$ python3 -q
>>> import numpy as np
>>> from numpy import linalg as LA
>>> np.set_printoptions(precision=2, suppress=True, linewidth=200)
>>> feats = np.load("arr.npy")
>>> feats
array([[1., 0.],
       [0., 1.]])
>>> # a projection of rank 2
>>> LA.norm(feats, axis=0)
array([1., 1.])
>>> x0 = np.ones(2)
>>> for _ in range(7):
...     x0 = feats @ x0
...     x0 /= LA.norm(x0)
...     print(round(x0 @ feats @ x0, 2))
... 
1.0
1.0
1.0
1.0
1.0
1.0
1.0
>>> x0
array([0.71, 0.71])
>>> K = np.loadtxt("test19.csv", delimiter=",")
>>> K
array([[ 0.,  0.,  0.],
       [ 9.,  5.,  7.],
       [ 9.,  5.,  7.],
       [ 7.,  8.,  2.],
       [11.,  8.,  8.],
       [ 2.,  3.,  1.],
       [ 7.,  8.,  2.],
       [ 0.,  0.,  0.],
       [ 0.,  0.,  0.],
       [ 0.,  0.,  0.],
       [ 0.,  0.,  0.],
       [ 0.,  0.,  0.],
       [ 5.,  5.,  1.],
       [ 2.,  3.,  1.],
       [ 0.,  0.,  0.],
       [ 2.,  3.,  1.],
       [ 0.,  0.,  0.],
       [11.,  8.,  8.],
       [ 0.,  0.,  0.],
       [11.,  8.,  8.],
       [ 0.,  0.,  0.],
       [ 9.,  5.,  7.]])
>>> # rows 1 and 2 are equal
>>> C2 = np.cov(K, rowvar=False)
>>> K.std(axis=0)
array([4.33, 3.24, 3.19])
>>> np.argsort(-K.std(axis=0).round(6), kind="stable")
array([0, 1, 2])
>>> mat = np.load("w.npy")
>>> mat
array([[ 0. , -1.9, -0.8],
       [-0.6, -1. ,  1.5],
       [-0.7, -1.3,  1.9],
       [-1.5, -0.9,  0.7],
       [ 0.1, -0.3,  0.8],
       [ 0.7,  0.4,  0.1],
       [ 0. , -0.9, -0.7],
       [ 0. ,  1. ,  0.3],
       [ 0.2, -2. , -0.6],
       [ 3.5,  4.5, -3. ],
       [-0.7,  1.1,  2. ],
       [ 2.1,  0.2, -0.7],
       [-2.1, -0.7,  1.2]])
>>> Xc = mat - mat.mean(axis=0)
>>> vecs = LA.svd(Xc)[2][:1]
>>> Y = Xc - Xc @ vecs.T @ vecs
>>> np.round(LA.norm(Y) / LA.norm(Xc), 2)
np.float64(0.49)
>>> x0 = np.array([-4, 4, -1])
>>> target = mat @ x0
>>> LA.solve(mat.T @ mat, mat.T @ target)
array([-4.,  4., -1.])
>>> np.round(LA.pinv(mat) @ mat, 2) + 0
array([[1., 0., 0.],
       [0., 1., 0.],
       [0., 0., 1.]])
>>> rng = np.random.default_rng(19)
>>> target = target + 0.3 * rng.normal(size=13)
>>> target
array([-6.91, -2.8 , -4.18,  1.51, -2.2 , -1.74, -2.72,  3.53, -8.01,  7.13,  4.97, -6.74,  4.5 ])
>>> beta, *_ = LA.lstsq(mat, target)
>>> round(float(LA.norm(target - mat @ beta)), 2)
0.71
>>> np.round(mat.T @ (target - mat @ beta), 2) + 0
array([0., 0., 0.])
>>> [round(float(LA.norm(LA.solve(mat.T @ mat + lam * np.eye(3), mat.T @ target))), 2) for lam in (0, 1, 10, 100)]
[5.65, 4.88, 2.57, 0.59]
>>> beta.round()
array([-4.,  4., -1.])
>>> A = np.load("case0.npy")
>>> A
array([[38.,  0.,  0., 24.],
       [ 0.,  2.,  0.,  0.],
       [ 0.,  0.,  2.,  0.],
       [24.,  0.,  0., 18.]])
>>> A @ A
array([[2020.,    0.,    0., 1344.],
       [   0.,    4.,    0.,    0.],
       [   0.,    0.,    4.,    0.],
       [1344.,    0.,    0.,  900.]])
>>> (A != 0).astype(int)
array([[1, 0, 0, 1],
       [0, 1, 0, 0],
       [0, 0, 1, 0],
       [1, 0, 0, 1]])
>>> np.flatnonzero(LA.matrix_power((A != 0) + (A.T != 0) + np.eye(4), 4)[2])
array([2])
>>> (LA.matrix_power((A != 0) + (A.T != 0) + np.eye(4), 4) > 0).astype(int)
array([[1, 0, 0, 1],
       [0, 1, 0, 0],
       [0, 0, 1, 0],
       [1, 0, 0, 1]])
>>> np.sort(LA.eigvals(A).real)
array([ 2.,  2.,  2., 54.])
>>> Y = A[0, 0] * A[1:] - np.outer(A[1:, 0], A[0])
>>> Y
array([[  0.,  76.,   0.,   0.],
       [  0.,   0.,  76.,   0.],
       [  0.,   0.,   0., 108.]])
>>> LA.matrix_rank(Y), LA.matrix_rank(A)
(np.int64(3), np.int64(4))
>>> A[:, 0] / A[0, 0]
array([1.  , 0.  , 0.  , 0.63])
